$ ipython --no-banner

In [1]: import numpy as np

In [2]: np.set_printoptions(precision=2, suppress=True, linewidth=160)

In [3]: E = np.load("sample12.npy")

In [4]: E
Out[4]: 
array([[ 0.91, -0.35,  0.06],
       [ 0.91,  0.92, -0.21],
       [-0.35, -0.29,  0.04],
       [ 0.48,  0.74, -0.13],
       [-0.94, -0.79,  0.14],
       [-1.  , -0.79,  0.12],
       [-1.  , -0.99,  0.35],
       [ 0.16, -0.27,  0.04],
       [-0.71,  0.54, -0.09],
       [ 0.46,  0.48, -0.07],
       [-0.41, -0.16,  0.02],
       [-0.1 ,  0.56, -0.09],
       [ 0.7 , -0.11,  0.02],
       [-1.  , -0.94,  0.22],
       [-0.99, -0.1 ,  0.  ],
       [-0.86,  0.95, -0.25],
       [-0.99,  0.18, -0.04],
       [-0.86,  0.36, -0.06],
       [ 0.75, -0.31,  0.05],
       [ 0.92,  0.76, -0.13],
       [ 1.  ,  0.93, -0.21]])

In [5]: np.round(np.abs(np.linalg.svd(E)[2][-1]), 2) + 0
Out[5]: array([0.  , 0.21, 0.98])

In [6]: np.linalg.matrix_rank(E, rtol=0.1)
Out[6]: np.int64(2)

In [7]: [round(float(x), 2) for x in np.linalg.svd(E, compute_uv=False)[:3]]
Out[7]: [3.99, 2.43, 0.17]

In [8]: np.linalg.cond(E) > 100
Out[8]: np.False_

In [9]: round(np.log10(np.linalg.cond(E)))
Out[9]: 1

In [10]: J = np.load("data.npy")

In [11]: J
Out[11]: 
array([[-0.05,  0.13,  0.68, -0.16, -0.71],
       [-0.45, -0.05, -0.66, -0.19, -0.57],
       [-0.15,  0.98, -0.08,  0.09,  0.09],
       [ 0.69,  0.16, -0.22, -0.66, -0.08],
       [-0.54, -0.04,  0.22, -0.7 ,  0.4 ]])

In [12]: x = np.array([1, 2, 1, 1, 3])

In [13]: np.linalg.inv(J)
Out[13]: 
array([[-0.05, -0.45, -0.15,  0.69, -0.54],
       [ 0.13, -0.05,  0.98,  0.16, -0.04],
       [ 0.68, -0.66, -0.08, -0.22,  0.22],
       [-0.16, -0.19,  0.09, -0.66, -0.7 ],
       [-0.71, -0.57,  0.09, -0.08,  0.4 ]])

In [14]: np.round(np.linalg.norm(x), 2), round(np.linalg.norm(J @ x), 2)
Out[14]: (np.float64(4.0), np.float64(4.0))

In [15]: round(float(np.linalg.det(J)), 2)
Out[15]: 1.0

In [16]: 5 - np.linalg.matrix_rank(J - np.eye(5), tol=1e-8)
Out[16]: np.int64(1)

In [17]: x = np.array([0, 6, 6, 7, 4])

In [18]: J @ np.eye(5)[1]
Out[18]: array([ 0.13, -0.05,  0.98,  0.16, -0.04])

In [19]: np.sign((J @ x).round(6))
Out[19]: array([ 1., -1.,  1., -1., -1.])

In [20]: J @ (2 * x)
Out[20]: array([  1.75, -15.69,  12.81, -10.71,  -4.45])

In [21]: J @ np.ones(5)
Out[21]: array([-0.11, -1.91,  0.94, -0.12, -0.67])

In [22]: np.einsum("ij,j->i", J, x)
Out[22]: array([ 0.88, -7.84,  6.41, -5.36, -2.23])
